>>> import numpy as np
>>> from numpy import linalg as LA
>>> np.set_printoptions(precision=4, suppress=True, linewidth=120)
>>> data = np.maximum(np.array([[2, 0],
...     [0, 1],
...     [2, 2],
...     [0, 0],
...     [2, 0],
...     [0, 2],
...     [1, 1],
...     [2, 1],
...     [1, 0],
...     [0, 2],
...     [2, 0],
...     [2, 1]]) @ np.array([[-2, -4, 3, 9, 5], [-5, 1, 5, 6, 6]]) + np.array([0, 1, 2, 1, 0]), 0)
>>> data
array([[ 0,  0,  8, 19, 10],
       [ 0,  2,  7,  7,  6],
       [ 0,  0, 18, 31, 22],
       [ 0,  1,  2,  1,  0],
       [ 0,  0,  8, 19, 10],
       [ 0,  3, 12, 13, 12],
       [ 0,  0, 10, 16, 11],
       [ 0,  0, 13, 25, 16],
       [ 0,  0,  5, 10,  5],
       [ 0,  3, 12, 13, 12],
       [ 0,  0,  8, 19, 10],
       [ 0,  0, 13, 25, 16]])
>>> left, sv, Vh = LA.svd(data)
>>> np.argmax(sv[:-1] / (sv[1:] + 1e-6)) + 1
np.int64(4)
>>> sv
array([83.9513,  9.4763,  2.8198,  1.1984,  0.    ])
>>> out = left[:, :4] @ np.diag(sv[:4]) @ Vh[:4]
>>> np.round(LA.norm(data - out) / LA.norm(data), 4)
np.float64(0.0)
>>> LA.matrix_rank(data, rtol=0.05)
np.int64(2)
>>> out.round(4) + 0
array([[ 0.,  0.,  8., 19., 10.],
       [ 0.,  2.,  7.,  7.,  6.],
       [ 0.,  0., 18., 31., 22.],
       [ 0.,  1.,  2.,  1.,  0.],
       [ 0.,  0.,  8., 19., 10.],
       [ 0.,  3., 12., 13., 12.],
       [ 0.,  0., 10., 16., 11.],
       [ 0.,  0., 13., 25., 16.],
       [ 0.,  0.,  5., 10.,  5.],
       [ 0.,  3., 12., 13., 12.],
       [ 0.,  0.,  8., 19., 10.],
       [ 0.,  0., 13., 25., 16.]])
>>> r = LA.matrix_rank(data)
>>> r
np.int64(4)
>>> N = LA.svd(data)[2][r:].T
>>> N.shape
(5, 1)
>>> N @ N.T
array([[1., 0., 0., 0., 0.],
       [0., 0., 0., 0., 0.],
       [0., 0., 0., 0., 0.],
       [0., 0., 0., 0., 0.],
       [0., 0., 0., 0., 0.]])
>>> [int(LA.matrix_rank(data[:i])) for i in range(1, len(data) + 1)]
[1, 2, 3, 4, 4, 4, 4, 4, 4, 4, 4, 4]
>>> data @ N
array([[0.],
       [0.],
       [0.],
       [0.],
       [0.],
       [0.],
       [0.],
       [0.],
       [0.],
       [0.],
       [0.],
       [0.]])
>>> LA.matrix_rank(data.T @ data), LA.matrix_rank(data @ data.T)
(np.int64(4), np.int64(4))
>>> np.allclose(data @ N, 0)
True
>>> [int(LA.matrix_rank(np.delete(data, i, axis=0))) for i in range(12)]
[4, 4, 4, 4, 4, 4, 4, 4, 4, 4, 4, 4]
